% python3 -q
>>> import numpy as np
>>> np.set_printoptions(precision=2, suppress=True, linewidth=140)
>>> tidy = lambda a: np.round(a, 2) + 0
>>> data = np.load("a.npy")
>>> print(data)
[[ -0.8   0.1   0.9 -20.    0.1  -1.2  -0.4   1.9   0.6   0.8  -0.2   0.9  -0.4]
 [  0.4   0.3  -1.  -42.    0.6   1.6   0.7   0.2  -1.8   0.2  -0.5  -1.4  -0.2]
 [  0.4  -1.4   0.5  -6.    0.7   0.2  -0.4  -0.6   1.8  -2.3  -0.1  -0.9   2. ]
 [  2.7  -0.9   0.8 -24.   -0.6  -0.9  -0.4   0.6   0.2   0.9   0.1   0.1   0. ]
 [  0.7   0.4   0.5  -2.   -0.7  -0.1  -1.5   0.7   0.3   1.7   0.   -0.1   1.8]
 [ -0.3   0.3  -0.2   6.   -1.4   1.2  -1.6   0.1   0.8  -0.2   0.2   0.9  -0.1]]
>>> u = np.array([3, 4])
>>> print(tidy(np.polyval(u, data[0])))
[  1.6   4.3   6.7 -56.    4.3   0.4   2.8   9.7   5.8   6.4   3.4   6.7   2.8]
>>> print(tidy(np.convolve(data[0], u)))
[ -2.4  -2.9   3.1 -56.4 -79.7  -3.2  -6.    4.1   9.4   4.8   2.6   1.9   2.4  -1.6]
>>> B = data / np.linalg.norm(data, axis=1, keepdims=True)
>>> cov = B @ B.T
>>> print(tidy(cov[1]))
[ 0.98  1.    0.81  0.99  0.51 -0.91]
>>> print((np.abs(cov) > 0.9).astype(int))
[[1 1 0 1 0 0]
 [1 1 0 1 0 1]
 [0 0 1 0 0 0]
 [1 1 0 1 0 1]
 [0 0 0 0 1 0]
 [0 1 0 1 0 1]]
>>> print(np.argwhere(np.triu(np.abs(cov) > 0.95, 1)))
[[0 1]
 [0 3]
 [1 3]]
>>> print(tidy(np.linalg.norm(B, axis=1)))
[1. 1. 1. 1. 1. 1.]
>>> print(tidy(np.degrees(np.arccos(np.clip(cov[1, 0], -1, 1)))))
11.29
>>> left, s, Vt = np.linalg.svd(data)
>>> print(tidy(s))
[53.12  4.49  4.26  2.98  2.76  2.08]
>>> print(np.argmax(s[:-1] / (s[1:] + 1e-6)) + 1)
1
>>> B = left[:, :1] @ np.diag(s[:1]) @ Vt[:1]
>>> print(tidy(np.linalg.norm(data - B, 2)), tidy(s[1]))
4.49 4.49
>>> print(tidy(np.linalg.norm(data - B) / np.linalg.norm(data)))
0.14
>>> print(np.count_nonzero(data))
76
>>> np.linalg.rank(data)
Traceback (most recent call last):
  File "<python-input-22>", line 1, in <module>
    np.linalg.rank(data)
    ^^^^^^^^^^^^^^
AttributeError: module 'numpy.linalg' has no attribute 'rank'
>>> print(np.abs(data).max())
42.0
>>> print(tidy(np.diff(data, axis=0)))
[[  1.2   0.2  -1.9 -22.    0.5   2.8   1.1  -1.7  -2.4  -0.6  -0.3  -2.3   0.2]
 [  0.   -1.7   1.5  36.    0.1  -1.4  -1.1  -0.8   3.6  -2.5   0.4   0.5   2.2]
 [  2.3   0.5   0.3 -18.   -1.3  -1.1   0.    1.2  -1.6   3.2   0.2   1.   -2. ]
 [ -2.    1.3  -0.3  22.   -0.1   0.8  -1.1   0.1   0.1   0.8  -0.1  -0.2   1.8]
 [ -1.   -0.1  -0.7   8.   -0.7   1.3  -0.1  -0.6   0.5  -1.9   0.2   1.   -1.9]]
>>> print(tidy(data.sum(axis=1)))
[-17.7 -42.9  -6.1 -21.4   1.7   5.7]
>>> left, s = np.linalg.svd(data)
Traceback (most recent call last):
  File "<python-input-26>", line 1, in <module>
    left, s = np.linalg.svd(data)
    ^^^^^^^
ValueError: too many values to unpack (expected 2)
>>> left, s, Vt = np.linalg.svd(data, full_matrices=False)
>>> print((s > 1e-8).sum())
6
>>> print(tidy(s / s[0]))
[1.   0.08 0.08 0.06 0.05 0.04]
>>> print(tidy(left.T @ left))
[[1. 0. 0. 0. 0. 0.]
 [0. 1. 0. 0. 0. 0.]
 [0. 0. 1. 0. 0. 0.]
 [0. 0. 0. 1. 0. 0.]
 [0. 0. 0. 0. 1. 0.]
 [0. 0. 0. 0. 0. 1.]]
>>> print(tidy(left.T @ data @ Vt.T))
[[53.12  0.    0.    0.    0.    0.  ]
 [ 0.    4.49  0.    0.    0.    0.  ]
 [ 0.    0.    4.26  0.    0.    0.  ]
 [ 0.    0.    0.    2.98  0.    0.  ]
 [ 0.    0.    0.    0.    2.76  0.  ]
 [ 0.    0.    0.    0.    0.    2.08]]
>>> print(left.shape, s.shape, Vt.shape)
(6, 6) (6,) (6, 13)
>>> print(tidy(np.abs(Vt[0])))
[0.03 0.01 0.   1.   0.01 0.01 0.01 0.02 0.02 0.01 0.01 0.02 0.  ]
>>> K = np.load("out2.npy")
>>> print(tidy(K))
[[ 12.87   5.63   2.28  -8.24]
 [ -7.94  -4.07  35.13   2.87]
 [ -0.24   0.35  15.34  -0.4 ]
 [  6.26   6.35 -21.91  -0.91]
 [  3.8    3.24  -0.19  -1.55]
 [ -0.38   2.04  -0.38   1.42]
 [ -0.36   2.28  -2.54   1.64]
 [-14.61  -2.31   1.29  11.3 ]
 [  3.44   2.97   1.36  -1.48]
 [ -4.06   1.17  -2.24   4.23]
 [ -0.06   2.79  -6.39   1.85]
 [ -6.4   -0.23   4.25   5.17]
 [  6.7    6.1  -18.52  -1.6 ]]
>>> dist = np.linalg.norm(K[:, None] - K[None], axis=-1)
>>> print(tidy(dist[0]))
[ 0.   41.6  20.78 26.13 11.78 16.99 17.52 34.65 11.94 21.96 18.77 24.27 22.69]
>>> print(np.flatnonzero(dist[0] < dist.mean() / 2))
[0]
>>> print(dist[0].round(6).argsort(kind="stable")[:4])
[0 4 8 5]
>>> print(tidy(dist[:5, :5]))
[[ 0.   41.6  20.78 26.13 11.78]
 [41.6   0.   21.94 59.82 38.2 ]
 [20.78 21.94  0.   38.29 16.35]
 [26.13 59.82 38.29  0.   22.08]
 [11.78 38.2  16.35 22.08  0.  ]]
>>> u = np.array([3, 5, 1])
>>> print(tidy(np.correlate(K[4], K[2], "full")))
[ -1.52  56.95  51.17  -2.12 -24.71  -0.5    0.38]
>>> W2 = K[[5, 12]].astype(float)
>>> for _ in range(4):
...     z = np.linalg.norm(K[:, None] - W2, axis=-1).argmin(axis=1)
...     W2 = np.array([K[z == j].mean(axis=0) for j in range(2)])
... 
>>> print(z)
[0 0 0 1 0 0 0 0 0 0 0 0 1]
>>> print(np.abs(W2[1] - W2[0]).argmax())
2
>>> print(tidy(W2[1] - W2[0]))
[  7.75   4.96 -24.57  -2.78]
>>> cov = data.T @ data
>>> print(tidy(np.linalg.eigvalsh(cov)[::-1]))
[2822.     20.13   18.11    8.87    7.63    4.35    0.      0.      0.      0.      0.      0.      0.  ]
>>> print(np.allclose(cov, cov.T))
True
>>> print(tidy(np.linalg.svd(data, compute_uv=False) ** 2))
[2822.     20.13   18.11    8.87    7.63    4.35]
>>> A = np.load("run10.npy")
>>> print(A)
[[-0.13  0.07 -0.18 -0.02 -0.01 -0.19]
 [ 0.11  0.39 -0.91  0.38 -0.48  0.95]
 [ 0.12  0.34 -0.09  0.08 -0.18  0.27]
 [ 0.02  0.36  0.08 -0.64 -0.08 -1.23]
 [ 0.21 -0.15 -1.    0.6  -0.21  0.82]
 [-0.14  0.45  0.02 -0.3  -0.25 -0.59]
 [ 0.08 -0.28  0.62  0.03  0.22  0.05]
 [ 0.27  0.    1.72 -0.21  0.32 -0.85]]
>>> B = np.array([[7, 2], [9, -6], [7, -9], [3, 5], [-8, -6], [6, 9]])
>>> print(np.vstack([A, B.T]).shape)
(10, 6)
>>> m1 = np.load("m.npy")
>>> print(tidy(m1))
[[ 0.38  0.28 -0.01  0.05  0.2   0.3   0.01  0.09 -0.05 -0.06 -0.04 -0.07 -0.08]
 [ 0.28  0.37  0.06  0.01 -0.04  0.16  0.25  0.05 -0.22 -0.05 -0.01  0.   -0.1 ]
 [-0.01  0.06  0.85 -0.04  0.04 -0.06 -0.02 -0.06 -0.01  0.05 -0.29  0.14 -0.06]
 [ 0.05  0.01 -0.04  0.61  0.11  0.04 -0.06 -0.05 -0.05  0.38  0.13  0.18 -0.13]
 [ 0.2  -0.04  0.04  0.11  0.43  0.13 -0.25  0.2   0.2  -0.11  0.    0.14 -0.03]
 [ 0.3   0.16 -0.06  0.04  0.13  0.49  0.   -0.23  0.09  0.01 -0.06 -0.06  0.21]
 [ 0.01  0.25 -0.02 -0.06 -0.25  0.    0.75  0.06  0.18  0.07  0.04  0.13  0.  ]
 [ 0.09  0.05 -0.06 -0.05  0.2  -0.23  0.06  0.85 -0.03  0.07 -0.07 -0.02  0.06]
 [-0.05 -0.22 -0.01 -0.05  0.2   0.09  0.18 -0.03  0.82  0.03 -0.05 -0.02 -0.08]
 [-0.06 -0.05  0.05  0.38 -0.11  0.01  0.07  0.07  0.03  0.63 -0.12 -0.18  0.1 ]
 [-0.04 -0.01 -0.29  0.13  0.   -0.06  0.04 -0.07 -0.05 -0.12  0.25  0.21 -0.11]
 [-0.07  0.    0.14  0.18  0.14 -0.06  0.13 -0.02 -0.02 -0.18  0.21  0.73  0.15]
 [-0.08 -0.1  -0.06 -0.13 -0.03  0.21  0.    0.06 -0.08  0.1  -0.11  0.15  0.84]]
>>> print([round(float(x), 2) for x in np.linalg.svd(m1, compute_uv=False)[:3]])
[1.0, 1.0, 1.0]
>>> print(np.linalg.cond(m1) > 100)
True
>>> print(np.argsort(-np.linalg.norm(m1, axis=0).round(6), kind="stable")[:3])
[ 2  7 12]
>>> print(tidy(np.linalg.norm(m1, 2) / np.linalg.norm(m1)))
0.35
>>> rk = np.linalg.matrix_rank(m1)
>>> print(rk)
8
>>> ns = np.linalg.svd(m1)[2][rk:].T
>>> print(np.linalg.matrix_rank(m1.T @ m1), np.linalg.matrix_rank(m1 @ m1.T))
8 8
>>> print([int(np.linalg.matrix_rank(m1[:, :j + 1])) for j in range(13)])
[1, 2, 3, 4, 5, 6, 7, 8, 8, 8, 8, 8, 8]
>>> print([int(np.linalg.matrix_rank(np.delete(m1, i, axis=0))) for i in range(13)])
[8, 8, 8, 8, 8, 8, 8, 8, 8, 8, 8, 8, 8]
>>> print(np.allclose(m1 @ ns, 0))
True
>>> left, s, Vt = np.linalg.svd(m1)
>>> vecs = Vt[:(s > 1e-8).sum()]
>>> rng = np.random.default_rng(570960)
>>> x0 = m1[6] + 5 * m1[2] + rng.integers(2) * np.eye(13)[9]
>>> print(tidy(x0))
[-0.02  0.56  4.25 -0.28 -0.06 -0.31  0.64 -0.25  0.15  1.34 -1.41  0.81 -0.28]
>>> print(tidy(np.diag(vecs.T @ vecs)))
[0.38 0.37 0.85 0.61 0.43 0.49 0.75 0.85 0.82 0.63 0.25 0.73 0.84]
>>> print(tidy(np.linalg.norm(x0 - vecs.T @ vecs @ x0)))
0.61
